In [1]: import numpy as np

In [2]: from numpy import linalg as LA

In [3]: np.set_printoptions(suppress=True, linewidth=140)

In [4]: data = np.array([[9.44, 9.53, -6.29],
   ...:     [11.06, 9.98, -4.81],
   ...:     [11.17, 10.45, -5.34],
   ...:     [9.95, 11.15, -4.26],
   ...:     [9.95, 11.02, -5.71],
   ...:     [11.44, 10.08, -5.43],
   ...:     [10.5, 10.64, -6.66],
   ...:     [8.53, 9.7, -5.62],
   ...:     [10.13, 9.15, -6.49],
   ...:     [8.86, 10.72, -4.04],
   ...:     [8.88, 9.7, -7.5],
   ...:     [11.78, 9.29, -4.1],
   ...:     [11.07, 8.56, -5.65]])

In [5]: C2 = np.cov(data, rowvar=False)

In [6]: round(np.corrcoef(data[:, 2], data[:, 1])[0, 1], 2)
Out[6]: np.float64(0.27)

In [7]: np.argwhere(np.triu(np.abs(np.corrcoef(data.T)) > 0.8, 1))
Out[7]: array([], shape=(0, 2), dtype=int64)

In [8]: C2.round(2)
Out[8]: 
array([[ 1.13, -0.15,  0.32],
       [-0.15,  0.6 ,  0.22],
       [ 0.32,  0.22,  1.1 ]])

In [9]: d = LA.norm(data[:, None] - data[None], axis=-1)

In [10]: (d + 1e9 * np.eye(13)).round(6).argmin(axis=1)
Out[10]: array([8, 2, 5, 9, 6, 2, 4, 0, 0, 3, 0, 1, 8])

In [11]: LA.matrix_rank(d ** 2)
Out[11]: np.int64(5)

In [12]: d[2].round(6).argsort(kind="stable")[:4]
Out[12]: array([2, 5, 1, 4])

In [13]: hat = data @ LA.solve(data.T @ data, data.T)

In [14]: np.allclose(hat @ hat, hat)
Out[14]: True

In [15]: round(float(np.trace(hat)), 2)
Out[15]: 3.0

In [16]: np.round(LA.eigvalsh(hat), 2) + 0
Out[16]: array([0., 0., 0., 0., 0., 0., 0., 0., 0., 0., 1., 1., 1.])

In [17]: x0 = np.array([2, 1, 5])

In [18]: y = data @ x0

In [19]: np.round(LA.lstsq(data, y)[0], 2)
Out[19]: array([2., 1., 5.])

In [20]: rng = np.random.default_rng(74)

In [21]: y = y + 0.3 * rng.normal(size=13)

In [22]: y.round(2)
Out[22]: array([-2.97,  8.11,  6.31,  9.68,  2.11,  5.71, -1.65, -1.29, -3.1 ,  8.48, -9.58, 12.65,  2.36])

In [23]: coef, *_ = LA.lstsq(data, y)

In [24]: coef.round()
Out[24]: array([2., 1., 5.])

In [25]: np.round(LA.norm(y - data @ coef), 2)
Out[25]: np.float64(0.68)

In [26]: A = np.array([[-8, 9, -3, 5, -3],
    ...:     [5, -7, -9, -9, -8],
    ...:     [4, 3, 7, 3, 5],
    ...:     [-7, 6, 1, 6, 6],
    ...:     [0, -3, 4, 2, -9]])

In [27]: hat = np.triu(np.array([[-7, 3, -6, 5, 2],
    ...:     [8, 3, -3, -3, -4],
    ...:     [1, 0, -5, -2, 3],
    ...:     [-6, -9, -3, 8, -1],
    ...:     [-7, 2, 4, -6, 2]]), 1) + np.eye(5)

In [28]: out = hat @ A @ LA.inv(hat)

In [29]: hat @ A - A @ hat
Out[29]: 
array([[-44.,   9., -77.,  50.,  24.],
       [  9., -30., -31., -99., -17.],
       [ 14., -33.,  43.,  -3., -53.],
       [  0.,  24., -28.,  53.,  50.],
       [  0.,   0.,  -9.,  -1., -22.]])

In [30]: out
Out[30]: 
array([[ -52.,  150.,   79.,  862., 1284.],
       [  14.,  -64., -157., -620., -438.],
       [  18.,  -72.,  -91., -491., -576.],
       [  -7.,   30.,   45.,  219.,  233.],
       [   0.,   -3.,   -5.,  -17.,  -23.]])

In [31]: np.round(np.poly(out), 2)
Out[31]: array([    1.,    11.,   -55.,  -215.,  3474., -7494.])

In [32]: t3 = np.stack([A, -3 * A, A[::-1]])

In [33]: np.einsum("bij,cij->bc", t3, t3)
Out[33]: 
array([[  864, -2592,  -272],
       [-2592,  7776,   816],
       [ -272,   816,   864]])

In [34]: t3.sum(axis=0)
Out[34]: 
array([[ 16, -21,  10,  -8,  -3],
       [-17,  20,  19,  24,  22],
       [ -4,  -3,  -7,  -3,  -5],
       [ 19, -19, -11, -21, -20],
       [ -8,  15, -11,   1,  15]])

In [35]: LA.matrix_rank(t3)
Out[35]: array([5, 5, 5])

In [36]: E = np.load("layer4.npy")

In [37]: E
Out[37]: 
array([[-3, -3, -2, -3,  1],
       [ 3,  5,  0,  0,  3],
       [-2, -3, 15,  0,  0],
       [ 3, -3, -3,  8,  0],
       [ 2,  2,  0,  1,  5]])

In [38]: out = LA.inv(E)

In [39]: np.round(LA.slogdet(E)[0], 2)
Out[39]: np.float64(1.0)

In [40]: np.round(LA.inv(out), 2) + 0
Out[40]: 
array([[-3., -3., -2., -3.,  1.],
       [ 3.,  5.,  0.,  0.,  3.],
       [-2., -3., 15.,  0.,  0.],
       [ 3., -3., -3.,  8.,  0.],
       [ 2.,  2.,  0.,  1.,  5.]])

In [41]: (np.abs(out) > 1e-9).astype(int)
Out[41]: 
array([[1, 1, 1, 1, 1],
       [1, 1, 1, 1, 1],
       [1, 1, 1, 1, 1],
       [1, 1, 1, 1, 1],
       [1, 1, 1, 1, 1]])

In [42]: np.round(E @ out, 2) + 0
Out[42]: 
array([[1., 0., 0., 0., 0.],
       [0., 1., 0., 0., 0.],
       [0., 0., 1., 0., 0.],
       [0., 0., 0., 1., 0.],
       [0., 0., 0., 0., 1.]])

In [43]: round(float(LA.det(E) * LA.det(out)), 2)
Out[43]: 1.0

In [44]: np.round(LA.det(E) * out, 2)
Out[44]: 
array([[ 2118.,  3144.,   499.,  1083., -2310.],
       [-1197., -1576.,  -279.,  -597.,  1185.],
       [   43.,   104.,    58.,    25.,   -71.],
       [-1227., -1731.,  -270.,  -532.,  1284.],
       [ -123.,  -281.,   -34.,   -88.,   335.]])

In [45]: out = E + rng.integers(-2, 3, (5, 4)) @ rng.integers(-2, 3, (4, 5))

In [46]: out
Out[46]: 
array([[-9,  1, -2, -7,  7],
       [ 3,  5,  2,  2,  1],
       [-4,  1, 16, -1, -3],
       [-5,  5, -8,  1,  1],
       [-4,  6, -6, -5,  9]])

In [47]: np.abs(out - E).sum(axis=1)
Out[47]: array([20,  6, 11, 29, 26])

In [48]: np.round(LA.svd(out - E, compute_uv=False), 2) + 0
Out[48]: array([20.43,  6.86,  4.95,  1.06,  0.  ])

In [49]: out - E
Out[49]: 
array([[-6,  4,  0, -4,  6],
       [ 0,  0,  2,  2, -2],
       [-2,  4,  1, -1, -3],
       [-8,  8, -5, -7,  1],
       [-6,  4, -6, -6,  4]])

In [50]: round(np.log10(LA.cond(out)))
Out[50]: 2

In [51]: np.argsort(-LA.norm(out, axis=0).round(6), kind="stable")[:3]
Out[51]: array([2, 0, 4])

In [52]: x0 = np.array([-3, 1, -3, -3, 0])

In [53]: (E @ x0).argmax()
Out[53]: np.int64(0)

In [54]: X = np.load("x.npy")

In [55]: X
Out[55]: 
array([[ 0, -7, -3],
       [ 7,  0, -1],
       [ 3,  1,  0]])

In [56]: U, sig, vt = LA.svd(X)

In [57]: np.argmax(sig[:-1] / (sig[1:] + 1e-6)) + 1
Out[57]: np.int64(2)

In [58]: out = U[:, :2] @ np.diag(sig[:2]) @ vt[:2]

In [59]: LA.matrix_rank(out)
Out[59]: np.int64(2)

In [60]: out.round(2) + 0
Out[60]: 
array([[ 0., -7., -3.],
       [ 7.,  0., -1.],
       [ 3.,  1.,  0.]])

In [61]: LA.matrix_rank(X, rtol=0.05)
Out[61]: np.int64(2)

In [62]: r = LA.matrix_rank(X)

In [63]: r
Out[63]: np.int64(2)

In [64]: ns = LA.svd(X)[2][r:].T

In [65]: X @ ns
Out[65]: 
array([[0.],
       [0.],
       [0.]])

In [66]: np.allclose(X @ ns, 0)
Out[66]: True

In [67]: [int(LA.matrix_rank(X[:i])) for i in range(1, len(X) + 1)]
Out[67]: [1, 2, 2]

In [68]: ns.shape
Out[68]: (3, 1)

In [69]: np.round(LA.eigvals(X).sum().real, 2)
Out[69]: np.float64(-0.0)

In [70]: np.round(LA.det(X[::-1]), 2)
Out[70]: np.float64(0.0)

In [71]: np.round(np.poly(X), 2) + 0
Out[71]: array([ 1.,  0., 59.,  0.])

In [72]: mat = np.load("mat.npy")

In [73]: mat.round(2)
Out[73]: 
array([[0.01, 0.06, 0.06, 0.01, 0.03],
       [0.06, 0.45, 0.45, 0.06, 0.19],
       [0.06, 0.45, 0.45, 0.06, 0.19],
       [0.01, 0.06, 0.06, 0.01, 0.03],
       [0.03, 0.19, 0.19, 0.03, 0.08]])

In [74]: # columns 1 and 2 are equal

In [75]: evals, V = LA.eigh(mat)

In [76]: round(evals.sum(), 2), np.trace(mat)
Out[76]: (np.float64(1.0), np.float64(1.0))

In [77]: evals.round(2) + 0
Out[77]: array([0., 0., 0., 0., 1.])

In [78]: np.round(V.T @ V, 2) + 0
Out[78]: 
array([[1., 0., 0., 0., 0.],
       [0., 1., 0., 0., 0.],
       [0., 0., 1., 0., 0.],
       [0., 0., 0., 1., 0.],
       [0., 0., 0., 0., 1.]])

In [79]: np.round(V @ np.diag(evals) @ V.T, 2)
Out[79]: 
array([[0.01, 0.06, 0.06, 0.01, 0.03],
       [0.06, 0.45, 0.45, 0.06, 0.19],
       [0.06, 0.45, 0.45, 0.06, 0.19],
       [0.01, 0.06, 0.06, 0.01, 0.03],
       [0.03, 0.19, 0.19, 0.03, 0.08]])

In [80]: np.round(np.abs(V[:, -1]), 2)
Out[80]: array([0.1 , 0.67, 0.67, 0.1 , 0.29])

In [81]: np.round(LA.svd(mat, compute_uv=False), 2) + 0
Out[81]: array([1., 0., 0., 0., 0.])

In [82]: np.round(V.T @ mat @ V, 2) + 0
Out[82]: 
array([[0., 0., 0., 0., 0.],
       [0., 0., 0., 0., 0.],
       [0., 0., 0., 0., 0.],
       [0., 0., 0., 0., 0.],
       [0., 0., 0., 0., 1.]])

In [83]: (evals > 1e-8).sum(), (evals < -1e-8).sum()
Out[83]: (np.int64(1), np.int64(0))

In [84]: np.abs(V[:, -1]).round(6).argmax()
Out[84]: np.int64(1)

In [85]: np.round(LA.eigvalsh(mat @ mat), 2) + 0
Out[85]: array([0., 0., 0., 0., 1.])

In [86]: t3 = np.stack([mat, 5 * mat, mat[::-1]])

In [87]: np.round(np.einsum("bij,cij->bc", t3, t3), 2)
Out[87]: 
array([[ 1.  ,  5.  ,  0.63],
       [ 5.  , 25.  ,  3.17],
       [ 0.63,  3.17,  1.  ]])

In [88]: t3.shape
Out[88]: (3, 5, 5)

In [89]: x0 = np.array([-6, -3, 5, -7, -7])

In [90]: np.round(LA.eigvalsh(2 * mat - np.eye(5)), 2)
Out[90]: array([-1., -1., -1., -1.,  1.])

In [91]: np.round(np.eye(5) - mat, 2)
Out[91]: 
array([[ 0.99, -0.06, -0.06, -0.01, -0.03],
       [-0.06,  0.55, -0.45, -0.06, -0.19],
       [-0.06, -0.45,  0.55, -0.06, -0.19],
       [-0.01, -0.06, -0.06,  0.99, -0.03],
       [-0.03, -0.19, -0.19, -0.03,  0.92]])

In [92]: np.round((x0 - mat @ x0) @ (mat @ x0), 2)
Out[92]: np.float64(-0.0)

In [93]: np.argsort(-LA.norm(mat, axis=0).round(6), kind="stable")[:3]
Out[93]: array([1, 2, 4])

In [94]: round(LA.norm(mat, 2) / LA.norm(mat), 2)
Out[94]: np.float64(1.0)

In [95]: [round(float(x), 2) for x in LA.svd(mat, compute_uv=False)[:3]]
Out[95]: [1.0, 0.0, 0.0]

In [96]: F = np.loadtxt("m.csv", delimiter=",")

In [97]: F
Out[97]: 
array([[-1., -2.,  0.,  0.],
       [ 0.,  1.,  0.,  0.],
       [-4.,  0., -1., -2.],
       [ 4.,  4.,  0.,  1.]])

In [98]: U, sig, vt = LA.svd(mat)

In [99]: sig.round(2) + 0
Out[99]: array([1., 0., 0., 0., 0.])

In [100]: out = U[:, :1] @ np.diag(sig[:1]) @ vt[:1]

In [101]: LA.matrix_rank(out)
Out[101]: np.int64(1)

In [102]: np.round(np.abs(mat - out).max(), 2)
Out[102]: np.float64(0.0)

In [103]: out = np.array([[2, 0, 2], [2, 0, 3], [3, 0, 1]])

In [104]: K = out + out.T

In [105]: K
Out[105]: 
array([[4, 2, 5],
       [2, 0, 3],
       [5, 3, 2]])

In [106]: # equal to its transpose

In [107]: C2 = mat.T @ mat

In [108]: np.round(LA.eigvalsh(C2)[::-1], 2) + 0
Out[108]: array([1., 0., 0., 0., 0.])

In [109]: C2.round(2)
Out[109]: 
array([[0.01, 0.06, 0.06, 0.01, 0.03],
       [0.06, 0.45, 0.45, 0.06, 0.19],
       [0.06, 0.45, 0.45, 0.06, 0.19],
       [0.01, 0.06, 0.06, 0.01, 0.03],
       [0.03, 0.19, 0.19, 0.03, 0.08]])

In [110]: LA.matrix_rank(C2)
Out[110]: np.int64(1)

In [111]: np.round(LA.svd(mat, compute_uv=False) ** 2, 2) + 0
Out[111]: array([1., 0., 0., 0., 0.])

In [112]: np.all(LA.eigvalsh(K) > 0)
Out[112]: np.False_

In [113]: x0 = np.array([-9, 4, 5])

In [114]: a = np.maximum(K @ x0, 0)

In [115]: K * (a > 1e-9)[:, None]
Out[115]: 
array([[0, 0, 0],
       [0, 0, 0],
       [0, 0, 0]])

In [116]: a
Out[116]: array([0, 0, 0])

In [117]: K.T @ a
Out[117]: array([0, 0, 0])

In [118]: np.maximum(K @ x0, 0) - np.maximum(-K @ x0, 0)
Out[118]: array([ -3,  -3, -23])

In [119]: f = np.array([-9, -8])

In [120]: np.convolve(K[0], f)
Out[120]: array([-36, -50, -61, -40])

In [121]: np.cross(K[0, :3], K[2, :3])
Out[121]: array([-11,  17,   2])

In [122]: np.correlate(K[0], K[2], "full")
Out[122]: array([ 8, 16, 36, 25, 25])

In [123]: np.polyval(f, K[0])
Out[123]: array([-44, -26, -53])

In [124]: np.array([np.convolve(row, f, "same") for row in K])
Out[124]: 
array([[-36, -50, -61],
       [-18, -16, -27],
       [-45, -67, -42]])

In [125]: np.einsum("ii->", K)
Out[125]: np.int64(6)

In [126]: J = np.load("a.npy")

In [127]: J
Out[127]: 
array([[0, 1, 0, 2, 3],
       [0, 3, 1, 1, 0],
       [1, 0, 3, 2, 0],
       [1, 1, 2, 2, 1],
       [0, 7, 2, 4, 3]])

In [128]: # looks like rank 4

In [129]: w1 = np.array([[0, 2, -2, 0, 0, 0],
     ...:     [0, 0, -1, 1, 2, 1],
     ...:     [-2, 0, -1, 0, -1, -2],
     ...:     [2, 0, 0, -1, -1, -2],
     ...:     [0, 2, -2, 1, 1, -1]])

In [130]: coef = np.array([-2, 2, -2, 2, -2, -2])

In [131]: hid = np.maximum(J @ w1 + coef, 0)

In [132]: (hid > 0).astype(int)
Out[132]: 
array([[1, 1, 0, 1, 1, 0],
       [0, 1, 0, 1, 1, 0],
       [0, 1, 0, 0, 0, 0],
       [0, 1, 0, 1, 0, 0],
       [1, 1, 0, 1, 1, 0]])

In [133]: hid
Out[133]: 
array([[2, 8, 0, 4, 1, 0],
       [0, 2, 0, 4, 2, 0],
       [0, 4, 0, 0, 0, 0],
       [0, 6, 0, 2, 0, 0],
       [2, 8, 0, 8, 9, 0]])

In [134]: LA.matrix_rank(hid)
Out[134]: np.int64(4)

In [135]: basis = np.array([[2, 1, 3], [2, 3, 3], [3, 2, 0], [3, 1, 3], [3, 2, 0], [3, 0, 2]])

In [136]: hid @ basis
Out[136]: 
array([[35, 32, 42],
       [22, 14, 18],
       [ 8, 12, 12],
       [18, 20, 24],
       [71, 52, 54]])

In [137]: (hid @ basis).round(6).argmax(axis=1)
Out[137]: array([2, 0, 1, 2, 0])

In [138]: w1 @ basis
Out[138]: 
array([[ -2,   2,   6],
       [  9,   3,   5],
       [-16,  -6, -10],
       [ -8,  -1,  -1],
       [  1,   5,   7]])

In [139]: U, sig, vt = LA.svd(J)

In [140]: np.argmax(sig[:-1] / (sig[1:] + 1e-6)) + 1
Out[140]: np.int64(4)

In [141]: out = U[:, :4] @ np.diag(sig[:4]) @ vt[:4]

In [142]: out.round(2) + 0
Out[142]: 
array([[0., 1., 0., 2., 3.],
       [0., 3., 1., 1., 0.],
       [1., 0., 3., 2., 0.],
       [1., 1., 2., 2., 1.],
       [0., 7., 2., 4., 3.]])

In [143]: np.round(LA.det(J[::-1]), 2)
Out[143]: np.float64(-0.0)

In [144]: np.kron(np.eye(2, dtype=int), J)
Out[144]: 
array([[0, 1, 0, 2, 3, 0, 0, 0, 0, 0],
       [0, 3, 1, 1, 0, 0, 0, 0, 0, 0],
       [1, 0, 3, 2, 0, 0, 0, 0, 0, 0],
       [1, 1, 2, 2, 1, 0, 0, 0, 0, 0],
       [0, 7, 2, 4, 3, 0, 0, 0, 0, 0],
       [0, 0, 0, 0, 0, 0, 1, 0, 2, 3],
       [0, 0, 0, 0, 0, 0, 3, 1, 1, 0],
       [0, 0, 0, 0, 0, 1, 0, 3, 2, 0],
       [0, 0, 0, 0, 0, 1, 1, 2, 2, 1],
       [0, 0, 0, 0, 0, 0, 7, 2, 4, 3]])

In [145]: round(LA.det(J.T), 2)
Out[145]: np.float64(0.0)
